$ python -q
>>> import numpy as np
>>> import numpy.linalg as la
>>> np.set_printoptions(suppress=True, linewidth=120)
>>> r0 = np.array([-2, 3, 2, -7, 6, -6, 5, 1, 6, 6, -4, 3]) + 0.5
>>> K = np.outer(r0, r0) / (r0 @ r0)
>>> K.round(2)
array([[ 0.01, -0.02, -0.01,  0.04, -0.04,  0.03, -0.03, -0.01, -0.04, -0.04,  0.02, -0.02],
       [-0.02,  0.04,  0.03, -0.08,  0.08, -0.07,  0.07,  0.02,  0.08,  0.08, -0.04,  0.04],
       [-0.01,  0.03,  0.02, -0.06,  0.06, -0.05,  0.05,  0.01,  0.06,  0.06, -0.03,  0.03],
       [ 0.04, -0.08, -0.06,  0.15, -0.15,  0.13, -0.13, -0.04, -0.15, -0.15,  0.08, -0.08],
       [-0.04,  0.08,  0.06, -0.15,  0.15, -0.13,  0.13,  0.04,  0.15,  0.15, -0.08,  0.08],
       [ 0.03, -0.07, -0.05,  0.13, -0.13,  0.11, -0.11, -0.03, -0.13, -0.13,  0.07, -0.07],
       [-0.03,  0.07,  0.05, -0.13,  0.13, -0.11,  0.11,  0.03,  0.13,  0.13, -0.07,  0.07],
       [-0.01,  0.02,  0.01, -0.04,  0.04, -0.03,  0.03,  0.01,  0.04,  0.04, -0.02,  0.02],
       [-0.04,  0.08,  0.06, -0.15,  0.15, -0.13,  0.13,  0.04,  0.15,  0.15, -0.08,  0.08],
       [-0.04,  0.08,  0.06, -0.15,  0.15, -0.13,  0.13,  0.04,  0.15,  0.15, -0.08,  0.08],
       [ 0.02, -0.04, -0.03,  0.08, -0.08,  0.07, -0.07, -0.02, -0.08, -0.08,  0.04, -0.04],
       [-0.02,  0.04,  0.03, -0.08,  0.08, -0.07,  0.07,  0.02,  0.08,  0.08, -0.04,  0.04]])
>>> left, sv, Vh = la.svd(K)
>>> vecs = Vh[:(sv > 1e-8).sum()]
>>> rng = np.random.default_rng(554736)
>>> vec = K[2] + 4 * K[6] + rng.integers(2) * np.eye(12)[6]
>>> vec.round(2)
array([-0.13,  0.31,  0.22, -0.57,  0.57, -0.49,  1.49,  0.13,  0.57,  0.57, -0.31,  0.31])
>>> round(float(la.norm(vec - vecs.T @ vecs @ vec)), 2)
0.94
>>> np.round(vecs.T @ vecs, 2)
array([[ 0.01, -0.02, -0.01,  0.04, -0.04,  0.03, -0.03, -0.01, -0.04, -0.04,  0.02, -0.02],
       [-0.02,  0.04,  0.03, -0.08,  0.08, -0.07,  0.07,  0.02,  0.08,  0.08, -0.04,  0.04],
       [-0.01,  0.03,  0.02, -0.06,  0.06, -0.05,  0.05,  0.01,  0.06,  0.06, -0.03,  0.03],
       [ 0.04, -0.08, -0.06,  0.15, -0.15,  0.13, -0.13, -0.04, -0.15, -0.15,  0.08, -0.08],
       [-0.04,  0.08,  0.06, -0.15,  0.15, -0.13,  0.13,  0.04,  0.15,  0.15, -0.08,  0.08],
       [ 0.03, -0.07, -0.05,  0.13, -0.13,  0.11, -0.11, -0.03, -0.13, -0.13,  0.07, -0.07],
       [-0.03,  0.07,  0.05, -0.13,  0.13, -0.11,  0.11,  0.03,  0.13,  0.13, -0.07,  0.07],
       [-0.01,  0.02,  0.01, -0.04,  0.04, -0.03,  0.03,  0.01,  0.04,  0.04, -0.02,  0.02],
       [-0.04,  0.08,  0.06, -0.15,  0.15, -0.13,  0.13,  0.04,  0.15,  0.15, -0.08,  0.08],
       [-0.04,  0.08,  0.06, -0.15,  0.15, -0.13,  0.13,  0.04,  0.15,  0.15, -0.08,  0.08],
       [ 0.02, -0.04, -0.03,  0.08, -0.08,  0.07, -0.07, -0.02, -0.08, -0.08,  0.04, -0.04],
       [-0.02,  0.04,  0.03, -0.08,  0.08, -0.07,  0.07,  0.02,  0.08,  0.08, -0.04,  0.04]])
>>> np.round(np.diag(vecs.T @ vecs), 2)
array([0.01, 0.04, 0.02, 0.15, 0.15, 0.11, 0.11, 0.01, 0.15, 0.15, 0.04, 0.04])
